$ python3 -q
>>> import numpy as np
>>> import numpy.linalg as la
>>> np.set_printoptions(suppress=True, linewidth=160)
>>> mat = np.load("block13.npy")
>>> print(mat)
[[ -8   0  -2   0]
 [-12  -4  -3  -1]
 [  2   0   2   0]
 [  3   1   3   1]]
>>> np.round(np.poly(mat), 3)
array([  1.,   9.,   3., -54.,  36.])
>>> np.round(la.eigvals(mat), 3)
array([-7.583, -3.791,  1.583,  0.791])
>>> print(np.round(la.det(2 * mat), 3), round(float(la.det(mat)), 3))
576.0 36.0
>>> round(la.eigvals(mat).sum().real, 3)
np.float64(-9.0)
>>> print((mat + mat.T) / 2)
[[-8.  -6.   0.   1.5]
 [-6.  -4.  -1.5  0. ]
 [ 0.  -1.5  2.   1.5]
 [ 1.5  0.   1.5  1. ]]
>>> np.round(la.det(mat), 3)
np.float64(36.0)
>>> (mat - mat.T) / 2
array([[ 0. ,  6. , -2. , -1.5],
       [-6. ,  0. , -1.5, -1. ],
       [ 2. ,  1.5,  0. , -1.5],
       [ 1.5,  1. ,  1.5,  0. ]])
>>> print(np.round(np.sort(np.abs(la.eigvals(mat))), 3))
[0.791 1.583 3.791 7.583]
>>> round(float(np.abs(la.eigvals(mat)).max()), 3)
7.583
>>> rng = np.random.default_rng(233310)
>>> other = mat + rng.integers(-2, 3, (4, 1)) @ rng.integers(-2, 3, (1, 4))
>>> other
array([[ -4,   4,  -2,  -2],
       [-12,  -4,  -3,  -1],
       [  2,   0,   2,   0],
       [  1,  -1,   3,   2]])
>>> np.abs(other - mat).sum(axis=1)
array([10,  0,  0,  5])
>>> other - mat
array([[ 4,  4,  0, -2],
       [ 0,  0,  0,  0],
       [ 0,  0,  0,  0],
       [-2, -2,  0,  1]])
>>> la.matrix_rank(other - mat, tol=1e-8)
np.int64(1)
>>> print(np.round(la.svd(other - mat, compute_uv=False), 3) + 0)
[6.708 0.    0.    0.   ]
>>> round(float(la.det(2 * other)), 3), np.round(la.det(other), 3)
(3072.0, np.float64(192.0))
>>> np.einsum("ii->", other)
np.int64(-4)
>>> other = np.array([[7, 7, 9], [7, 2, 8]])
>>> W2 = np.kron(other, mat)
>>> la.matrix_rank(W2)
np.int64(8)
>>> W2.shape
(8, 12)
>>> W2
array([[ -56,    0,  -14,    0,  -56,    0,  -14,    0,  -72,    0,  -18,    0],
       [ -84,  -28,  -21,   -7,  -84,  -28,  -21,   -7, -108,  -36,  -27,   -9],
       [  14,    0,   14,    0,   14,    0,   14,    0,   18,    0,   18,    0],
       [  21,    7,   21,    7,   21,    7,   21,    7,   27,    9,   27,    9],
       [ -56,    0,  -14,    0,  -16,    0,   -4,    0,  -64,    0,  -16,    0],
       [ -84,  -28,  -21,   -7,  -24,   -8,   -6,   -2,  -96,  -32,  -24,   -8],
       [  14,    0,   14,    0,    4,    0,    4,    0,   16,    0,   16,    0],
       [  21,    7,   21,    7,    6,    2,    6,    2,   24,    8,   24,    8]])
>>> W0 = np.array([[2, 2, 1, 2],
...     [1, 0, 1, 1],
...     [0, 1, 0, 0],
...     [0, 0, 1, 3],
...     [1, 0, 0, 1],
...     [0, 0, 3, 1],
...     [1, 1, 0, 3]])
>>> W0[:, 1] = 3 * W0[:, 0]
>>> W0
array([[2, 6, 1, 2],
       [1, 3, 1, 1],
       [0, 0, 0, 0],
       [0, 0, 1, 3],
       [1, 3, 0, 1],
       [0, 0, 3, 1],
       [1, 3, 0, 3]])
>>> print(np.round(np.trace(la.pinv(W0) @ W0), 3))
3.0
>>> print(np.abs(np.diag(la.qr(W0)[1])) > 1e-9)
[ True False  True  True]
>>> np.unique(W0.round(6), axis=0).shape
(7, 4)
>>> U, s, Vt = la.svd(W0)
>>> evecs = Vt[:(s > 1e-8).sum()]
>>> x0 = W0[0] + 5 * W0[1] + rng.integers(2) * np.eye(4)[2]
>>> x0
array([ 7., 21.,  7.,  7.])
>>> np.allclose(evecs.T @ evecs @ x0, x0)
True
>>> rk = la.matrix_rank(W0)
>>> print(rk)
3
>>> ns = la.svd(W0)[2][rk:].T
>>> print(np.round(ns[:, 0] / ns[np.abs(ns[:, 0]).round(6).argmax(), 0], 3) + 0)
[ 1.    -0.333  0.     0.   ]
>>> np.round(ns @ ns.T, 3) + 0
array([[ 0.9, -0.3,  0. ,  0. ],
       [-0.3,  0.1,  0. ,  0. ],
       [ 0. ,  0. ,  0. ,  0. ],
       [ 0. ,  0. ,  0. ,  0. ]])
>>> print(np.round(W0 @ ns, 3) + 0)
[[0.]
 [0.]
 [0.]
 [0.]
 [0.]
 [0.]
 [0.]]
>>> [int(la.matrix_rank(W0[:i])) for i in range(1, len(W0) + 1)]
[1, 2, 2, 3, 3, 3, 3]
>>> np.allclose(W0 @ ns, 0)
True
>>> f = np.array([4, 1, 0, 8, 6, 9])
>>> m1 = f[np.abs(np.subtract.outer(np.arange(6), np.arange(6)))]
>>> m1
array([[4, 1, 0, 8, 6, 9],
       [1, 4, 1, 0, 8, 6],
       [0, 1, 4, 1, 0, 8],
       [8, 0, 1, 4, 1, 0],
       [6, 8, 0, 1, 4, 1],
       [9, 6, 8, 0, 1, 4]])
>>> # equal to its transpose
>>> x0 = np.array([1, 2, 2, 0, 0, 2])
>>> m1 @ np.ones(6)
array([28., 20., 14., 14., 20., 28.])
>>> np.einsum("ij,j->i", m1, x0)
array([24, 23, 26, 10, 24, 45])
>>> (m1 * x0).sum(axis=1)
array([24, 23, 26, 10, 24, 45])
>>> la.norm(m1 @ x0) <= la.norm(m1, 2) * la.norm(x0) + 1e-9
np.True_
>>> m1 @ x0
array([24, 23, 26, 10, 24, 45])
>>> m1 @ (2 * x0)
array([48, 46, 52, 20, 48, 90])
>>> m1 @ np.eye(6)[4]
array([6., 8., 0., 1., 4., 1.])
>>> J = np.load("m.npy")
>>> J.round(3)
array([[0.263, 0.407, 0.167, 0.024],
       [0.407, 0.628, 0.259, 0.037],
       [0.167, 0.259, 0.107, 0.015],
       [0.024, 0.037, 0.015, 0.002]])
>>> # symmetric, so the eigenvalues are real
>>> x0 = np.array([1, 0, 0, 0])
>>> print(np.round(J @ J @ x0, 3))
[0.263 0.407 0.167 0.024]
>>> print(np.round(la.eigvalsh(2 * J - np.eye(4)), 3))
[-1. -1. -1.  1.]
>>> round(np.trace(J), 3)
np.float64(1.0)
>>> np.round(J @ x0, 3)
array([0.263, 0.407, 0.167, 0.024])
>>> round(float(la.norm(J, 2) / la.norm(J)), 3)
1.0
>>> print([round(float(x), 3) for x in la.svd(J, compute_uv=False)[:3]])
[1.0, 0.0, 0.0]
>>> print(la.matrix_rank(J, rtol=0.1))
1
>>> f = np.array([3, 1, 2, 3]) + 0.5
>>> feats = np.outer(f, f) / (f @ f)
>>> feats.round(3)
array([[0.371, 0.159, 0.265, 0.371],
       [0.159, 0.068, 0.114, 0.159],
       [0.265, 0.114, 0.189, 0.265],
       [0.371, 0.159, 0.265, 0.371]])
>>> w, evecs = la.eigh(feats)
>>> x0 = np.array([3, 0, -2, -1])
>>> round(float(np.abs(feats).sum(axis=1).max()), 3), np.abs(w).max()
(1.167, np.float64(1.0))
>>> np.round(evecs * np.abs(w) @ evecs.T, 3)
array([[0.371, 0.159, 0.265, 0.371],
       [0.159, 0.068, 0.114, 0.159],
       [0.265, 0.114, 0.189, 0.265],
       [0.371, 0.159, 0.265, 0.371]])
>>> round(float(x0 @ feats @ x0), 3)
0.121
>>> print(la.norm(feats, axis=1).argmax())
0
>>> round(float(feats[2] @ feats[3]), 3)
0.265
>>> print(np.round(la.norm(feats, axis=0), 3))
[0.609 0.261 0.435 0.609]
>>> print(np.round(la.norm(feats[2] - feats[3]), 3))
0.174
>>> X = np.loadtxt("case1.csv", delimiter=",")
>>> print(X)
[[0. 2. 1. 0.]
 [2. 0. 0. 0.]
 [1. 0. 0. 0.]
 [0. 0. 0. 0.]]
>>> w, evecs = la.eigh(X)
>>> x0 = np.array([2, 3, -1, 3])
>>> np.round(la.eigvalsh(X[1:, 1:]), 3)
array([0., 0., 0.])
>>> (np.sign(evecs[:, -1].round(6)) == np.sign(evecs[0, -1].round(6))).astype(int)
array([1, 1, 1, 0])
>>> np.round(evecs * np.abs(w) @ evecs.T, 3) + 0
array([[2.236, 0.   , 0.   , 0.   ],
       [0.   , 1.789, 0.894, 0.   ],
       [0.   , 0.894, 0.447, 0.   ],
       [0.   , 0.   , 0.   , 0.   ]])
>>> data = np.minimum.outer(np.arange(1, 4), np.arange(1, 4)) * -1
>>> data
array([[-1, -1, -1],
       [-1, -2, -2],
       [-1, -2, -3]])
>>> # equal to its transpose
>>> x0 = np.array([3, -1, -2])
>>> rhs = data @ x0
>>> print(rhs)
[0 3 5]
>>> np.round(la.solve(data, 4 * rhs), 3)
array([12., -4., -8.])
>>> np.round(la.solve(data, rhs), 3)
array([ 3., -1., -2.])
>>> np.round(la.solve(data, rhs + data[:, 1]), 3)
array([ 3., -0., -2.])
>>> np.round(la.solve(data, data[:, 0]), 3)
array([ 1., -0., -0.])
>>> A = np.loadtxt("test10.csv", delimiter=",")
>>> A
array([[ -0.061, -20.327,   1.841,  -3.873, -26.675,  -2.888],
       [  0.962,   7.662,  -1.462,   2.553,   8.609,   2.251],
       [ -1.223,  -9.663,   2.571,  -3.585,  -9.146,  -3.043],
       [  0.94 , -15.692,   1.96 ,  -2.795, -18.594,  -1.466],
       [ -0.504,  -7.623,   1.496,  -2.416,  -8.662,  -1.862],
       [  0.067,  17.677,  -1.622,   3.35 ,  22.794,   2.497],
       [ -0.286, -11.827,   2.333,  -3.317, -12.497,  -2.35 ],
       [  0.31 , -23.215,   2.747,  -4.656, -28.028,  -3.149],
       [  0.982,  -4.011,  -0.42 ,   0.363,  -6.466,   0.646],
       [  0.481,   3.45 ,  -0.571,   1.051,   3.925,   1.009],
       [  1.959,  -8.635,   0.117,  -0.223, -11.965,   0.823],
       [  0.167,   3.785,  -1.118,   1.534,   3.248,   1.015],
       [  2.331,  -0.264,  -0.506,   1.514,   0.052,   2.324],
       [  0.519,   6.699,  -1.337,   2.161,   7.712,   1.701],
       [  0.313,   7.573,  -1.166,   1.873,   8.389,   1.473],
       [  2.784,  -1.142,  -0.402,   1.564,  -0.728,   2.602],
       [ -1.07 , -14.623,   3.221,  -4.594, -14.833,  -3.661],
       [ -0.923,  -9.073,   1.578,  -2.676, -10.496,  -2.369],
       [ -0.351, -15.347,   2.936,  -4.31 , -16.584,  -3.041],
       [  0.123,  -2.861,   0.88 ,  -0.873,  -2.323,  -0.492],
       [  4.15 ,  26.662,  -5.582,   9.452,  29.495,   8.689],
       [  0.49 , -15.087,   1.915,  -2.982, -17.928,  -1.819],
       [  0.2  ,  -3.965,   0.876,  -1.055,  -3.941,  -0.58 ],
       [  0.801, -32.51 ,   3.886,  -6.628, -39.598,  -4.166],
       [ -0.282,  -1.149,  -0.284,   0.054,  -2.405,  -0.228],
       [  0.732,  -6.573,   0.646,  -0.96 ,  -8.282,  -0.274],
       [ -0.032,   3.567,  -0.306,   0.53 ,   4.401,   0.437],
       [  1.281,   2.067,  -0.371,   0.966,   2.626,   1.468],
       [ -0.771,   0.895,   0.617,  -0.707,   2.28 ,  -0.841],
       [  2.846,   7.507,  -2.355,   3.995,   7.075,   4.247],
       [ -0.455,  -6.467,   0.648,  -1.458,  -8.605,  -1.336]])
>>> labels = A[:, 2] > np.median(A[:, 2])
>>> f = A[labels].mean(axis=0) - A[~labels].mean(axis=0)
>>> np.argsort(-np.abs(f).round(6), kind="stable")
array([4, 1, 3, 5, 2, 0])
>>> print(round(float((((A - A.mean(axis=0)) @ f > 0) == labels).mean()), 3))
0.871
>>> ((A - A.mean(axis=0)) @ f > 0).astype(int)
array([1, 0, 1, 1, 1, 0, 1, 1, 1, 0, 1, 0, 0, 0, 0, 0, 1, 1, 1, 0, 0, 1, 0, 1, 0, 1, 0, 0, 0, 0, 1])
>>> print(f.round(3))
[ -1.195 -17.512   3.017  -4.955 -20.02   -4.048]
